>>> import numpy as np
>>> np.set_printoptions(suppress=True, linewidth=120)
>>> rnd = lambda a: np.round(a, 1) + 0
>>> mat = np.load("arr.npy")
>>> mat
array([[12, 12, 14,  6,  6, 12,  7,  2, 18],
       [ 9,  9,  8,  9,  1,  0,  6,  9,  6],
       [ 0, 12,  6,  8, 11,  6,  4,  9,  4],
       [ 4,  9,  7,  4,  3,  1,  0,  4,  0],
       [ 8, 10,  9,  3,  7,  6,  5,  6, 12],
       [ 4, 17, 11, 10,  7,  4,  0,  8,  1],
       [ 3, 21, 20, 24,  8,  9, 10, 19, 20],
       [16, 25, 23, 12, 16, 16, 11, 11, 21],
       [ 1, 16,  9, 15,  7,  3,  8,  8,  9],
       [ 1, 13, 12, 18,  4,  8,  8, 13, 11],
       [ 4, 10,  9,  7, 13, 12, 10,  6, 12],
       [14, 32, 29, 34, 18, 20, 24, 28, 29],
       [ 9, 31, 25, 27, 15, 17, 13, 23, 24],
       [21, 21, 22, 15,  7, 12, 13, 11, 24],
       [ 9,  9,  8,  9,  1,  0,  6,  9,  6],
       [ 8,  6,  7,  1,  0,  3,  1,  1,  9],
       [ 9, 14, 12, 10,  3,  3,  9,  5, 17],
       [ 9,  9,  8,  9,  1,  0,  6,  9,  6],
       [ 4, 10,  9,  7, 13, 12, 10,  6, 12],
       [10, 17, 13, 18,  4,  0, 14, 13, 14]])
>>> # row 14 repeats row 1
>>> C2 = np.cov(mat, rowvar=False)
>>> np.argwhere(np.triu(np.abs(np.corrcoef(mat.T)) > 0.8, 1))
array([[1, 2],
       [1, 3],
       [1, 7],
       [2, 3],
       [2, 8],
       [3, 7],
       [4, 5],
       [6, 8]])
>>> np.argsort(-mat.std(axis=0).round(6), kind="stable")
array([3, 8, 1, 2, 7, 5, 6, 4, 0])
>>> print(mat[1] @ mat[19])
798
>>> rnd(np.linalg.norm(mat, 1)), rnd(np.linalg.norm(mat, np.inf))
(np.float64(303.0), np.float64(228.0))
>>> rnd(np.linalg.norm(mat, axis=0))
array([41.8, 75.1, 65.6, 66.1, 40.2, 42.2, 44. , 53.5, 67. ])
>>> rnd(np.linalg.norm(mat[1] - mat[19]))
np.float64(18.0)
>>> B = np.c_[mat[:, :5] @ np.array([[-2, -2, 0, 0, 3],
...     [-3, 2, -2, 1, -3],
...     [2, -3, -3, 0, 3],
...     [-3, 0, -3, 1, 0],
...     [3, 2, 2, -1, -1]]), np.array([-4, -8, 8, -6, 3, -7, -2, 3, -8, 2, 1, -2, -1, -1, -1, 3, 1, -8, 1, 2])]
>>> B
array([[ -32,  -30,  -72,   12,   36,   -4],
       [ -53,  -22,  -67,   17,   23,   -8],
       [ -15,   28,  -44,    9,  -29,    8],
       [ -24,   -5,  -45,   10,    3,   -6],
       [ -16,   -9,  -42,    6,   14,    3],
       [ -46,    7,  -83,   20,  -13,   -7],
       [ -77,   -8, -158,   37,   -2,   -2],
       [ -49,  -19, -123,   21,   26,    3],
       [ -56,   17,  -90,   24,  -25,   -8],
       [ -59,   -4, -108,   27,   -4,    2],
       [  -2,   11,  -42,    4,   -4,    1],
       [-114,  -15, -217,   48,   15,   -2],
       [ -97,   -1, -188,   43,   -6,   -1],
       [ -85,  -52, -139,   29,   59,   -1],
       [ -53,  -22,  -67,   17,   23,   -1],
       [ -23,  -25,  -36,    7,   27,    3],
       [ -57,  -20,  -88,   21,   18,    1],
       [ -53,  -22,  -67,   17,   23,   -8],
       [  -2,   11,  -42,    4,   -4,    1],
       [ -87,  -17, -119,   31,   14,    2]])
>>> rnd(np.linalg.norm(B - mat @ np.linalg.lstsq(mat, B)[0], axis=0))
array([ 0. ,  0. ,  0. ,  0. ,  0. , 14.4])
